% python3 -q
>>> import numpy as np
>>> np.set_printoptions(precision=2, suppress=True, linewidth=120)
>>> rng = np.random.default_rng(737)
>>> ang = np.sort(rng.uniform(-2, 2, 23))
>>> M = np.c_[ang, ang ** 2, ang ** 3] @ np.array([[-1, 2, 0], [-3, 1, 3], [-2, -2, 2]])
>>> M.round(2) + 0
array([[  2.05,   7.4 ,  -0.46],
       [  0.97,   4.55,   0.42],
       [  0.66,   3.61,   0.65],
       [  0.07,   1.38,   0.99],
       [ -0.02,  -0.47,   0.57],
       [ -0.02,  -0.48,   0.55],
       [  0.  ,  -0.5 ,   0.5 ],
       [  0.06,  -0.5 ,   0.31],
       [  0.09,  -0.45,   0.2 ],
       [  0.09,  -0.42,   0.17],
       [  0.09,  -0.3 ,   0.08],
       [  0.09,  -0.25,   0.05],
       [  0.07,  -0.17,   0.02],
       [ -0.17,   0.26,   0.05],
       [ -0.62,   0.63,   0.32],
       [ -1.33,   0.95,   0.86],
       [ -1.49,   1.  ,   1.  ],
       [ -1.63,   1.03,   1.11],
       [ -3.33,   1.22,   2.57],
       [ -7.38,   0.75,   6.28],
       [-13.  ,  -0.81,  11.59],
       [-14.57,  -1.35,  13.09],
       [-15.32,  -1.62,  13.81]])
>>> def softmax(z):
...     e = np.exp(z - z.max(axis=-1, keepdims=True))
...     return e / e.sum(axis=-1, keepdims=True)
... 
>>> np.round(softmax(10 * M[0]), 2) + 0
array([0., 1., 0.])
>>> np.round(softmax(M[0] + -1), 2) + 0
array([0.  , 0.99, 0.  ])
>>> scores = M @ M.T / np.sqrt(3)
>>> softmax(scores)[0] @ M
array([ 2.05,  7.4 , -0.46])
>>> softmax(scores).round(6).argmax(axis=1)
array([ 0,  0,  0, 22, 22, 22, 22, 22, 22, 22,  6,  6,  6, 22, 22, 22, 22, 22, 22, 22, 22, 22, 22])
>>> M2 = np.array([[2, 7, 4, 1, 8],
...     [3, 4, 9, 4, 5],
...     [9, 6, 0, 8, 0],
...     [1, 8, 4, 8, 0],
...     [7, 2, 3, 5, 9]])
>>> W2 = np.array([[-2]])
>>> E = np.block([[M2, np.array([[2], [1], [0], [2], [1]])], [np.zeros((1, 5)), W2]])
>>> E
array([[ 2.,  7.,  4.,  1.,  8.,  2.],
       [ 3.,  4.,  9.,  4.,  5.,  1.],
       [ 9.,  6.,  0.,  8.,  0.,  0.],
       [ 1.,  8.,  4.,  8.,  0.,  2.],
       [ 7.,  2.,  3.,  5.,  9.,  1.],
       [ 0.,  0.,  0.,  0.,  0., -2.]])
>>> lab = rng.permutation(6)
>>> lab
array([4, 3, 2, 0, 1, 5])
>>> M2 = E[lab][:, lab]
>>> round(np.linalg.det(M2), 2), round(np.linalg.det(E[lab]), 2)
(np.float64(-53264.0), np.float64(53264.0))
>>> q, R = np.linalg.qr(E)
>>> q
array([[-0.17, -0.57, -0.03,  0.78, -0.2 ,  0.  ],
       [-0.25, -0.19,  0.85, -0.05,  0.42,  0.  ],
       [-0.75,  0.04, -0.45, -0.03,  0.48,  0.  ],
       [-0.08, -0.74, -0.12, -0.62, -0.22,  0.  ],
       [-0.58,  0.3 ,  0.24, -0.07, -0.71,  0.  ],
       [-0.  , -0.  ,  0.  , -0.  , -0.  ,  1.  ]])
>>> q.shape, R.shape
((6, 6), (6, 6))
>>> np.round(q.T @ q, 2) + 0
array([[1., 0., 0., 0., 0., 0.],
       [0., 1., 0., 0., 0., 0.],
       [0., 0., 1., 0., 0., 0.],
       [0., 0., 0., 1., 0., 0.],
       [0., 0., 0., 0., 1., 0.],
       [0., 0., 0., 0., 0., 1.]])
>>> np.allclose(E @ E.T, E.T @ E)
False
>>> np.sort(np.abs(np.linalg.eigvals(E)))
array([ 2.  ,  2.86,  7.03,  7.03,  8.07, 23.38])
>>> np.allclose(E, E.T)
False
>>> data = np.loadtxt("block16.csv", delimiter=",")
>>> data
array([[  0.,   0.,  -6., -21.],
       [  0.,   0., -15., -12.],
       [  0.,   0.,  -2.,  -7.],
       [  0.,   0.,  -5.,  -4.]])
>>> M2 = np.array([[-1, 0, 0], [-1, 0, 1]])
>>> W2 = np.kron(M2, data)
>>> W2.shape
(8, 12)
>>> W2
array([[ -0.,  -0.,   6.,  21.,   0.,   0.,  -0.,  -0.,   0.,   0.,  -0.,  -0.],
       [ -0.,  -0.,  15.,  12.,   0.,   0.,  -0.,  -0.,   0.,   0.,  -0.,  -0.],
       [ -0.,  -0.,   2.,   7.,   0.,   0.,  -0.,  -0.,   0.,   0.,  -0.,  -0.],
       [ -0.,  -0.,   5.,   4.,   0.,   0.,  -0.,  -0.,   0.,   0.,  -0.,  -0.],
       [ -0.,  -0.,   6.,  21.,   0.,   0.,  -0.,  -0.,   0.,   0.,  -6., -21.],
       [ -0.,  -0.,  15.,  12.,   0.,   0.,  -0.,  -0.,   0.,   0., -15., -12.],
       [ -0.,  -0.,   2.,   7.,   0.,   0.,  -0.,  -0.,   0.,   0.,  -2.,  -7.],
       [ -0.,  -0.,   5.,   4.,   0.,   0.,  -0.,  -0.,   0.,   0.,  -5.,  -4.]])
>>> round(float(np.linalg.norm(W2, 2)), 2), round(float(np.linalg.norm(M2, 2) * np.linalg.norm(data, 2)), 2)
(47.3, 47.3)
>>> np.linalg.matrix_rank(W2)
np.int64(4)
